>>> import numpy as np
>>> from numpy import linalg as LA
>>> np.set_printoptions(precision=1, suppress=True, linewidth=100)
>>> rd = lambda a: np.round(a, 1) + 0
>>> mat = np.load("test13.npy")
>>> print(mat)
[[-2 -1  0  1  2  3  4  5  6]
 [ 7  8  9 10 11 12 13 14 15]
 [16 17 18 19 20 21 22 23 24]
 [25 26 27 28 29 30 31 32 33]
 [34 35 36 37 38 39 40 41 42]
 [43 44 45 46 47 48 49 50 51]
 [52 53 54 55 56 57 58 59 60]
 [61 62 63 64 65 66 67 68 69]
 [70 71 72 73 74 75 76 77 78]
 [79 80 81 82 83 84 85 86 87]
 [88 89 90 91 92 93 94 95 96]]
>>> f, v = mat[8], mat[10]
>>> f @ v
np.int64(61332)
>>> p = (f @ v) / (f @ f) * f
>>> rd((v - p) @ f)
np.float64(0.0)
>>> rank = LA.matrix_rank(mat)
>>> rank
np.int64(2)
>>> null = LA.svd(mat)[2][rank:].T
>>> LA.matrix_rank(mat.T @ mat), LA.matrix_rank(mat @ mat.T)
(np.int64(2), np.int64(2))
>>> [int(LA.matrix_rank(mat[:i])) for i in range(1, len(mat) + 1)]
[1, 2, 2, 2, 2, 2, 2, 2, 2, 2, 2]
>>> null.shape
(9, 7)
>>> K = np.loadtxt("a.csv", delimiter=",")
>>> print(K)
[[-2. -3.  4. -3. -3. -4. -3.  1.  2.  1.  1.]
 [-4.  2.  2.  1. -2. -2.  0. -3.  1. -1.  4.]
 [-3. -3.  2.  3. -1.  4.  2.  0. -5. -2. -5.]
 [ 2. -1.  1. -1. -4. -3.  2.  0. -2.  4.  1.]
 [ 5.  3.  1.  5.  4. -4.  3. -4.  4. -4. -3.]
 [-5.  4. -4. -5.  3.  3. -3. -4. -2. -1. -4.]
 [-5.  4. -1. -1. -5. -5. -4. -2. -4.  5. -3.]
 [ 3.  2.  2. -2. -2. -4. -1. -5. -4. -3.  1.]
 [ 5.  3.  1.  5.  1. -5. -1. -4. -2.  1.  1.]
 [-4.  4.  4. -2. -1.  2. -2. -5. -4.  5.  4.]
 [ 0. -4. -5.  5. -1.  4.  4.  2. -4.  3. -5.]]
>>> A2 = LA.invert(K)
Traceback (most recent call last):
  File "<python-input-18>", line 1, in <module>
    A2 = LA.invert(K)
         ^^^^^^^^^
AttributeError: module 'numpy.linalg' has no attribute 'invert'
>>> A2 = LA.inv(K)
>>> rd(LA.slogdet(K)[0])
np.float64(1.0)
